$ python3 -q
>>> import numpy as np
>>> np.set_printoptions(precision=2, suppress=True, linewidth=120)
>>> rd = lambda a: np.round(a, 2) + 0
>>> J = np.load("a.npy")
>>> rd(J)
array([[ 0.38, -0.06,  0.28,  0.39],
       [-0.06,  0.1 ,  0.2 , -0.22],
       [ 0.28,  0.2 ,  0.84, -0.13],
       [ 0.39, -0.22, -0.13,  0.68]])
>>> vals, vecs = np.linalg.eigh(J)
>>> rd(vals.sum()), np.trace(J)
(np.float64(2.0), np.float64(2.0))
>>> rd(vecs.T @ vecs)
array([[1., 0., 0., 0.],
       [0., 1., 0., 0.],
       [0., 0., 1., 0.],
       [0., 0., 0., 1.]])
>>> np.linalg.matrix_rank(J, rtol=0.1)
np.int64(2)
>>> rd(np.linalg.norm(J, 2) / np.linalg.norm(J))
np.float64(0.71)
>>> u = np.array([-4, -3]) + 0.5
>>> E = np.outer(u, u) / (u @ u)
>>> rd(E)
array([[0.66, 0.47],
       [0.47, 0.34]])
>>> A2 = E / np.sqrt((E ** 2).mean(axis=1, keepdims=True))
>>> rd(np.linalg.norm(A2, axis=1))
array([1.41, 1.41])
>>> np.linalg.matrix_rank(E - E.mean(axis=1, keepdims=True))
np.int64(1)
>>> print(np.linalg.matrix_rank(A2) == np.linalg.matrix_rank(E))
True
>>> P = np.triu(np.array([[3, 4], [1, 5]]), 1) + np.eye(2)
>>> A2 = P @ E @ np.linalg.inv(P)
>>> rd(A2)
array([[ 2.55, -8.39],
       [ 0.47, -1.55]])
>>> np.linalg.matrix_rank(A2)
np.int64(1)
>>> rd(np.linalg.det(A2))
np.float64(0.0)
>>> rd(P @ E - E @ P)
array([[ 1.89, -1.3 ],
       [ 0.  , -1.89]])
>>> np.linalg.matrix_rank(A2, rtol=0.1)
np.int64(1)
>>> [round(float(x), 2) for x in np.linalg.svd(A2, compute_uv=False)[:3]]
[8.92, 0.0]
>>> np.linalg.cond(A2) > 100
np.True_
>>> print(rd(np.linalg.norm(A2, 2) / np.linalg.norm(A2)))
1.0
>>> X = np.load("test1.npy")
>>> X
array([[ 1.72,  0.69, -1.52, -0.29, -2.27,  1.64],
       [ 1.99,  1.83, -2.4 , -0.4 , -0.65,  3.83],
       [ 0.28,  0.31,  1.26, -1.35,  0.07, -1.86],
       [ 2.4 ,  1.25,  4.56, -4.45,  1.01, -5.32],
       [-2.33,  0.74,  2.44, -0.42,  7.34, -0.56],
       [ 4.1 , -0.15,  1.21, -2.49, -6.23, -3.41]])
>>> A2 = np.array([[-2, -4], [-3, 1], [3, -4], [-1, -5], [-4, 5], [-5, -3]])
>>> print(rd(np.einsum("ik,kj->ij", X, A2)))
[[ -8.9  -14.93]
 [-32.82  -9.27]
 [ 12.66   6.83]
 [ 32.14  16.67]
 [-16.38  40.78]
 [ 40.34 -29.86]]
>>> rd(X @ A2)
array([[ -8.9 , -14.93],
       [-32.82,  -9.27],
       [ 12.66,   6.83],
       [ 32.14,  16.67],
       [-16.38,  40.78],
       [ 40.34, -29.86]])
>>> rd(np.einsum("ij,ij->i", X, X))
array([13.67, 28.32,  7.05, 77.24, 66.3 , 74.94])
>>> np.linalg.matrix_rank(X @ A2)
np.int64(2)
>>> rd(A2.T @ X.T)
array([[ -8.9 , -32.82,  12.66,  32.14, -16.38,  40.34],
       [-14.93,  -9.27,   6.83,  16.67,  40.78, -29.86]])
